$ python3 -q
>>> import numpy as np
>>> import numpy.linalg as la
>>> np.set_printoptions(precision=2, suppress=True, linewidth=160, sign=" ")
>>> W0 = np.load("layer12.npy")
>>> print(W0)
[[-0.16 -0.98 -0.74 -0.96 -0.24  0.69]
 [ 0.06 -0.97 -1.   -0.69 -1.    0.35]
 [ 0.47  0.99  0.49  1.   -0.45 -0.85]
 [ 0.11 -1.   -0.99 -0.79 -0.31  0.35]
 [ 0.28 -0.25 -0.65 -0.19 -0.97  0.31]
 [-0.48  0.78 -0.19 -0.01  0.79 -0.24]
 [-0.71  0.99  0.12 -0.12  0.59 -0.24]
 [-0.44  1.   -0.92  0.69 -0.94 -0.42]
 [-0.47  0.99 -0.41  0.56 -0.65 -0.36]
 [-0.17  1.   -0.92  1.   -0.99 -0.98]
 [-0.53 -0.07 -0.71 -0.93 -0.4   0.53]
 [-0.12 -0.96  0.89 -0.86  0.98  0.41]
 [ 0.3  -1.    0.99 -0.99  0.74  0.87]
 [-0.45  0.33 -1.   -0.29 -0.87 -0.09]
 [ 0.9  -0.75 -1.    1.   -1.   -0.8 ]
 [ 0.29  0.98  1.    0.92  0.41 -0.45]
 [-0.54  0.86 -0.96  0.12 -0.08 -0.33]
 [ 0.57 -1.    0.8  -0.87  0.43  0.67]
 [ 0.72 -0.99 -0.81  0.14 -0.93  0.25]
 [-0.33 -0.95 -0.94 -0.99 -0.95  0.85]
 [-0.07 -1.   -1.   -0.99 -0.9   0.82]
 [-0.25 -0.99 -1.   -0.98 -0.89  0.71]
 [ 0.35 -0.85  1.   -0.65  0.99  0.48]
 [-0.75  0.96 -0.2   0.02  0.97 -0.45]
 [ 0.17 -0.95  1.   -0.52  1.    0.19]
 [-0.32  0.99  0.02  0.92  0.43 -0.69]
 [ 0.78 -1.   -0.98 -0.41 -0.99  0.53]
 [-0.08 -0.6  -0.86 -0.84 -0.94  0.55]
 [-0.14  0.99  0.96  0.93  0.92 -0.69]
 [-0.85  0.99 -0.99 -0.28  0.33 -0.38]
 [-0.73  0.9   0.2  -0.74  0.83  0.09]
 [ 0.76 -0.99 -0.94  0.35 -0.94  0.16]
 [-0.72  0.96  0.95 -0.22  1.   -0.31]
 [ 0.02  0.24 -0.99  0.61 -0.91 -0.35]
 [ 0.54 -0.81 -0.6   0.37 -0.89  0.07]
 [-0.39 -0.35  0.99 -0.86  0.99  0.4 ]
 [-0.11  1.    0.82  0.96 -0.93 -0.6 ]
 [ 0.59 -0.79 -0.99  0.58 -1.   -0.01]
 [-0.3   0.56  0.91 -0.41  0.83  0.1 ]]
>>> vec = np.array([2, 3, 2, 3, 2, 2])
>>> target = W0 @ vec
>>> try:
...     la.solve(W0, target)
... except la.LinAlgError as e:
...     print(repr(e))
... 
LinAlgError('Last 2 dimensions of the array must be square')
>>> print(la.lstsq(W0, target)[0])
[ 2.  3.  2.  3.  2.  2.]
>>> rng = np.random.default_rng(4101)
>>> target = target + 0.3 * rng.normal(size=39)
>>> print(target)
[-6.66 -7.6   5.19 -6.96 -3.35  2.04  2.43 -0.87  0.92 -0.04 -5.11 -0.98 -0.16 -4.58 -3.    8.29 -1.05 -0.91 -4.21 -8.57 -8.34 -8.69  1.04  1.7  -0.13  4.94
 -5.87 -6.27  7.98 -1.81  0.86 -3.5   3.8  -2.47 -3.31  0.01  4.2  -3.64  3.58]
>>> beta, *_ = la.lstsq(W0, target)
>>> print(beta.round())
[ 2.  3.  2.  3.  2.  2.]
>>> print(np.round(W0.T @ (target - W0 @ beta), 2) + 0)
[ 0.  0.  0.  0.  0.  0.]
>>> J = np.load("a.npy")
>>> print(J)
[[-2  3  1 -2  1  3]
 [ 2  2  1  3 -1  1]
 [ 3 -2  0  0  0  0]
 [ 2 -2 -1 -3  0 -2]
 [-2 -1  3  2  2  2]]
>>> Y = J / np.sqrt((J ** 2).mean(axis=1, keepdims=True))
>>> print(la.norm(Y, axis=1))
[ 2.45  2.45  2.45  2.45  2.45]
>>> print(la.matrix_rank(J - J.mean(axis=1, keepdims=True)))
5
>>> X = np.array([[1.0, 0.5, 0.25, 0.12, 0.06, 0.03, 0.02, 0.01],
...     [0.5, 1.0, 0.5, 0.25, 0.12, 0.06, 0.03, 0.02],
...     [0.25, 0.5, 1.0, 0.5, 0.25, 0.12, 0.06, 0.03],
...     [0.12, 0.25, 0.5, 1.0, 0.5, 0.25, 0.12, 0.06],
...     [0.06, 0.12, 0.25, 0.5, 1.0, 0.5, 0.25, 0.12],
...     [0.03, 0.06, 0.12, 0.25, 0.5, 1.0, 0.5, 0.25],
...     [0.02, 0.03, 0.06, 0.12, 0.25, 0.5, 1.0, 0.5],
...     [0.01, 0.02, 0.03, 0.06, 0.12, 0.25, 0.5, 1.0]])
>>> # equal to its transpose
>>> u = np.array([1, -2, 1, 0, -1, 2, 0, -1])
>>> Y = X + np.outer(u, np.eye(8)[2])
>>> print(la.matrix_rank(la.inv(Y) - la.inv(X), tol=1e-8))
1
>>> O, evecs = la.qr(X[:, :5])[0], la.qr(X[:, 5:])[0]
>>> sigma = la.svd(O.T @ evecs, compute_uv=False)
>>> print(sigma)
[ 0.82  0.08  0.02]
>>> K = np.array([[4, 0, 0, 0, 0, 0, 0],
...     [0, -3, 0, 0, 0, 0, 0],
...     [0, 0, 2, 0, 0, 0, 0],
...     [0, 0, 0, 0, 0, 0, 0],
...     [0, 0, 0, 0, -4, 0, 0],
...     [0, 0, 0, 0, 0, 7, 0],
...     [0, 0, 0, 0, 0, 0, 3]])
>>> # rank 6
>>> print(round(np.trace(la.pinv(K) @ K), 2))
6.0
>>> print(np.unique(K.round(6), axis=0).shape)
(7, 7)
>>> try:
...     la.inv(K)
... except la.LinAlgError as e:
...     print("failed:", e)
... 
failed: Singular matrix
>>> Y = np.array([[1, 1], [1, -1]])
>>> m1 = np.kron(Y, np.kron(Y, Y))[rng.permutation(8)][:5]
>>> print(m1)
[[ 1 -1 -1  1  1 -1 -1  1]
 [ 1 -1 -1  1 -1  1  1 -1]
 [ 1  1 -1 -1  1  1 -1 -1]
 [ 1 -1  1 -1 -1  1 -1  1]
 [ 1  1  1  1 -1 -1 -1 -1]]
>>> u, r1 = m1[4], m1[2]
>>> print(u @ u)
8
>>> print(u @ r1)
0
>>> p = (u @ r1) / (u @ u) * u
>>> print(r1 - p)
[ 1.  1. -1. -1.  1.  1. -1. -1.]
>>> print(la.matrix_rank(np.outer(u, r1)))
1
>>> D = la.norm(W0[:, None] - W0[None], axis=-1)
>>> print(np.flatnonzero(D[10] < D.mean() / 2))
[  0  10  13  19  21  27]
>>> print(np.unravel_index(D.round(6).argmax(), D.shape))
(np.int64(9), np.int64(12))
>>> mat = np.load("m.npy")
>>> print(mat)
[[ -0.03  -8.49  -0.85   7.81  -3.02  -7.69  -2.94  -7.06  10.32  -1.33  -5.57]
 [ -5.98  -9.18  -3.83   6.11  -7.81  -3.61  -3.57   1.2   11.63  -0.15   2.11]
 [  6.92  -1.62   3.23   4.21   4.72  -6.94  -0.11 -11.62   1.43  -1.75 -10.52]
 [ -0.66   8.12   0.47  -7.74   2.36   7.9    2.77   7.77  -9.82   1.42   6.26]
 [ -6.95   1.57  -3.25  -4.17  -4.76   6.92   0.09  11.62  -1.37   1.74  10.53]
 [  1.66  -7.48   0.08   7.54  -1.37  -8.11  -2.48  -8.72   8.96  -1.53  -7.21]
 [  3.88   9.55   2.84  -7.28   6.33   5.61   3.56   2.24 -11.91   0.66   1.01]
 [  8.68   4.85   4.73  -1.07   8.35  -2.46   2.25  -8.82  -6.58  -1.11  -8.65]
 [  3.21   9.5    2.5   -7.5    5.81   6.1    3.5    3.19 -11.8    0.8    1.89]
 [  0.53   8.73   1.11  -7.84   3.48   7.51   3.06   6.52 -10.65   1.26   5.04]
 [  5.49   9.35   3.61  -6.46   7.5    4.15   3.6   -0.33 -11.8    0.28  -1.33]
 [ -1.5   -9.11  -1.63   7.81  -4.37  -7.09  -3.25  -5.39  11.19  -1.1   -3.96]
 [ -6.72   1.97  -3.1   -4.45  -4.44   7.1    0.24  11.62  -1.87   1.76  10.48]
 [ -3.6   -9.54  -2.7    7.38  -6.12  -5.82  -3.54  -2.64  11.88  -0.72  -1.38]
 [  5.95  -3.17   2.6    5.25   3.43  -7.58  -0.71 -11.47   3.39  -1.78 -10.21]
 [  7.53   8.04   4.48  -4.46   8.6    1.35   3.28  -4.44 -10.37  -0.36  -4.98]]
>>> Uu, sigma, VT = la.svd(mat)
>>> evecs = VT[:(sigma > 1e-8).sum()]
>>> vec = mat[0] + 3 * mat[12] + rng.integers(2) * np.eye(11)[0]
>>> print(vec)
[-19.18  -2.57 -10.14  -5.54 -16.34  13.62  -2.21  27.79   4.71   3.95  25.87]
>>> print(np.allclose(evecs.T @ evecs @ vec, vec))
False
>>> print(round(la.norm(vec - evecs.T @ evecs @ vec), 2))
0.9
>>> print(la.matrix_rank(np.vstack([mat, vec])))
3
>>> print(np.diag(evecs.T @ evecs))
[ 0.19  0.23  0.06  0.15  0.19  0.17  0.03  0.34  0.36  0.01  0.28]
>>> print(np.round(evecs.T @ evecs, 2) + 0)
[[ 0.19  0.1   0.1  -0.01  0.18 -0.06  0.05 -0.2  -0.13 -0.03 -0.19]
 [ 0.1   0.23  0.07 -0.17  0.15  0.13  0.09  0.05 -0.28  0.02  0.02]
 [ 0.1   0.07  0.06 -0.02  0.1  -0.02  0.03 -0.09 -0.09 -0.01 -0.09]
 [-0.01 -0.17 -0.02  0.15 -0.07 -0.15 -0.06 -0.12  0.21 -0.02 -0.09]
 [ 0.18  0.15  0.1  -0.07  0.19  0.    0.06 -0.14 -0.2  -0.01 -0.14]
 [-0.06  0.13 -0.02 -0.15  0.    0.17  0.04  0.2  -0.16  0.03  0.17]
 [ 0.05  0.09  0.03 -0.06  0.06  0.04  0.03  0.   -0.11  0.   -0.01]
 [-0.2   0.05 -0.09 -0.12 -0.14  0.2   0.    0.34 -0.04  0.05  0.31]
 [-0.13 -0.28 -0.09  0.21 -0.2  -0.16 -0.11 -0.04  0.36 -0.02 -0.01]
 [-0.03  0.02 -0.01 -0.02 -0.01  0.03  0.    0.05 -0.02  0.01  0.05]
 [-0.19  0.02 -0.09 -0.09 -0.14  0.17 -0.01  0.31 -0.01  0.05  0.28]]
>>> Y = mat + rng.integers(-2, 3, (16, 2)) @ rng.integers(-2, 3, (2, 11))
>>> print(Y)
[[  0.97  -8.49  -4.85   7.81  -6.02  -6.69  -4.94  -8.06   7.32  -0.33  -2.57]
 [ -5.98 -11.18  -9.83   5.11 -12.81  -2.61  -6.57   0.2    7.63   0.85   6.11]
 [ 11.92   4.38   1.23   7.21   4.72  -4.94  -1.11 -13.62  -1.57   0.25  -7.52]
 [ -0.66   6.12  -5.53  -8.74  -2.64   8.9   -0.23   6.77 -13.82   2.42  10.26]
 [ -9.95  -0.43   2.75  -5.17  -0.76   4.92   3.09  13.62   3.63  -0.26   5.53]
 [  3.66  -5.48  -1.92   8.54  -2.37  -7.11  -3.48  -9.72   6.96  -0.53  -5.21]
 [ -0.12   3.55   0.84 -10.28   3.33   4.61   2.56   3.24 -11.91  -0.34   1.01]
 [  6.68   0.85   0.73  -3.07   4.35  -2.46   0.25  -8.82  -8.58  -1.11  -6.65]
 [  1.21   7.5    4.5   -8.5    6.81   5.1    4.5    4.19  -9.8   -0.2   -0.11]
 [ -4.47   2.73   3.11 -10.84   3.48   5.51   4.06   8.52  -7.65  -0.74   2.04]
 [  3.49   5.35  -0.39  -8.46   3.5    4.15   1.6   -0.33 -13.8    0.28   0.67]
 [  1.5   -5.11  -1.63   9.81  -3.37  -6.09  -3.25  -6.39  10.19  -0.1   -2.96]
 [ -7.72   1.97   0.9   -4.45  -1.44   6.1    2.24  12.62   1.13   0.76   7.48]
 [  0.4   -5.54  -6.7    9.38  -8.12  -3.82  -5.54  -4.64   7.88   1.28   2.62]
 [  9.95   2.83   4.6    8.25   6.43  -6.58   0.29 -12.47   3.39  -0.78 -10.21]
 [  7.53   8.04   4.48  -4.46   8.6    1.35   3.28  -4.44 -10.37  -0.36  -4.98]]
>>> print(la.matrix_rank(Y - mat, tol=1e-8))
2
>>> print(round(la.norm(mat[8], 1), 2), round(la.norm(mat[8], np.inf), 2))
55.81 11.8
>>> print(la.norm(mat, axis=0))
[ 20.46  30.07  11.58  25.43  22.28  25.27  11.04  30.26  37.26   4.93  26.67]
>>> print(np.round(la.norm(mat, "nuc"), 2))
111.68
>>> print(round(float(la.norm(mat) ** 2 / la.norm(mat, 2) ** 2), 2))
1.52
>>> A = np.load("sample3.npy")
>>> print(A)
[[  0  16  32  40  16   0  40  16   0  16  32  16  40]
 [  0   6  12  15   6   0  15   6   0   6  12   6  15]
 [  0  10  20  25  10   0  25  10   0  10  20  10  25]
 [  0  10  20  25  10   0  25  10   0  10  20  10  25]
 [  0   8  16  20   8   0  20   8   0   8  16   8  20]
 [  0  14  28  35  14   0  35  14   0  14  28  14  35]
 [  0   8  16  20   8   0  20   8   0   8  16   8  20]
 [  0  10  20  25  10   0  25  10   0  10  20  10  25]
 [  0  14  28  35  14   0  35  14   0  14  28  14  35]
 [  0  16  32  40  16   0  40  16   0  16  32  16  40]
 [  0   6  12  15   6   0  15   6   0   6  12   6  15]]
>>> print(round(la.norm(A) ** 2 / la.norm(A, 2) ** 2, 2))
1.0
>>> print(la.norm(A, axis=1).argmax())
0
>>> print(round(la.norm(A, 2), 2))
211.13
>>> print(np.round(la.norm(A[6], 1), 2), round(la.norm(A[6], np.inf), 2))
132.0 20.0
>>> print(la.cond(A) > 100)
True
>>> idx = rng.integers(0, 3, 12)
>>> data = np.array([[7, -4, 7, 6, 3, -9, -1, 9, 9, 7, -2, 3],
...     [4, -8, -1, 9, 4, -2, -4, 5, -5, -2, -4, -4],
...     [-9, -6, 7, -5, -8, -1, 9, -3, 9, 2, -7, -1],
...     [8, 3, -4, 1, 2, -1, 7, 3, 3, 2, 2, -2],
...     [-7, -2, -1, 7, -9, -2, -9, 3, 9, -7, -5, 8],
...     [7, 9, -3, -3, 3, -3, -1, 3, -4, -2, 6, -6],
...     [-6, -5, 8, 1, -6, 1, -9, 0, 1, -7, -3, 7],
...     [3, -8, -4, -8, 7, 8, -8, 4, 7, -1, 6, 4],
...     [-6, 6, 7, -6, 7, -5, 7, -8, -7, -3, 1, -2],
...     [4, -3, -2, 4, -7, 9, 1, 3, 3, -8, -9, -6],
...     [0, -6, -4, -4, -3, 8, 2, -9, -8, -5, -2, 6],
...     [2, -1, 9, 1, 2, 1, 8, 0, -4, -5, -6, -1]]) * (idx[:, None] == idx)
>>> print(data)
[[ 7  0  0  0  0  0  0  0  0  0 -2  3]
 [ 0 -8 -1  0  0 -2  0  5  0  0  0  0]
 [ 0 -6  7  0  0 -1  0 -3  0  0  0  0]
 [ 0  0  0  1  2  0  7  0  3  2  0  0]
 [ 0  0  0  7 -9  0 -9  0  9 -7  0  0]
 [ 0  9 -3  0  0 -3  0  3  0  0  0  0]
 [ 0  0  0  1 -6  0 -9  0  1 -7  0  0]
 [ 0 -8 -4  0  0  8  0  4  0  0  0  0]
 [ 0  0  0 -6  7  0  7  0 -7 -3  0  0]
 [ 0  0  0  4 -7  0  1  0  3 -8  0  0]
 [ 0  0  0  0  0  0  0  0  0  0 -2  6]
 [ 2  0  0  0  0  0  0  0  0  0 -6 -1]]
>>> Uu, sigma, VT = la.svd(data, full_matrices=False)
>>> print(np.cumsum(sigma ** 2) / np.sum(sigma ** 2))
[ 0.46  0.64  0.73  0.8   0.87  0.92  0.96  0.98  0.99  1.    1.    1.  ]
>>> print(round(np.sqrt((sigma ** 2).sum()), 2), round(la.norm(data), 2))
38.82 38.82
>>> print(np.round(VT @ VT.T, 2) + 0)
[[ 1.  0.  0.  0.  0.  0.  0.  0.  0.  0.  0.  0.]
 [ 0.  1.  0.  0.  0.  0.  0.  0.  0.  0.  0.  0.]
 [ 0.  0.  1.  0.  0.  0.  0.  0.  0.  0.  0.  0.]
 [ 0.  0.  0.  1.  0.  0.  0.  0.  0.  0.  0.  0.]
 [ 0.  0.  0.  0.  1.  0.  0.  0.  0.  0.  0.  0.]
 [ 0.  0.  0.  0.  0.  1.  0.  0.  0.  0.  0.  0.]
 [ 0.  0.  0.  0.  0.  0.  1.  0.  0.  0.  0.  0.]
 [ 0.  0.  0.  0.  0.  0.  0.  1.  0.  0.  0.  0.]
 [ 0.  0.  0.  0.  0.  0.  0.  0.  1.  0.  0.  0.]
 [ 0.  0.  0.  0.  0.  0.  0.  0.  0.  1.  0.  0.]
 [ 0.  0.  0.  0.  0.  0.  0.  0.  0.  0.  1.  0.]
 [ 0.  0.  0.  0.  0.  0.  0.  0.  0.  0.  0.  1.]]
>>> print(np.round(np.abs(VT[0]), 2) + 0)
[ 0.    0.    0.    0.35  0.56  0.    0.53  0.    0.39  0.37  0.    0.  ]
>>> print(sigma / sigma[0])
[ 1.    0.63  0.44  0.4   0.38  0.36  0.26  0.22  0.18  0.11  0.06  0.02]
>>> print(Uu.shape, sigma.shape, VT.shape)
(12, 12) (12,) (12, 12)
>>> print(np.abs(Uu[:, 0]).round(6).argmax())
4
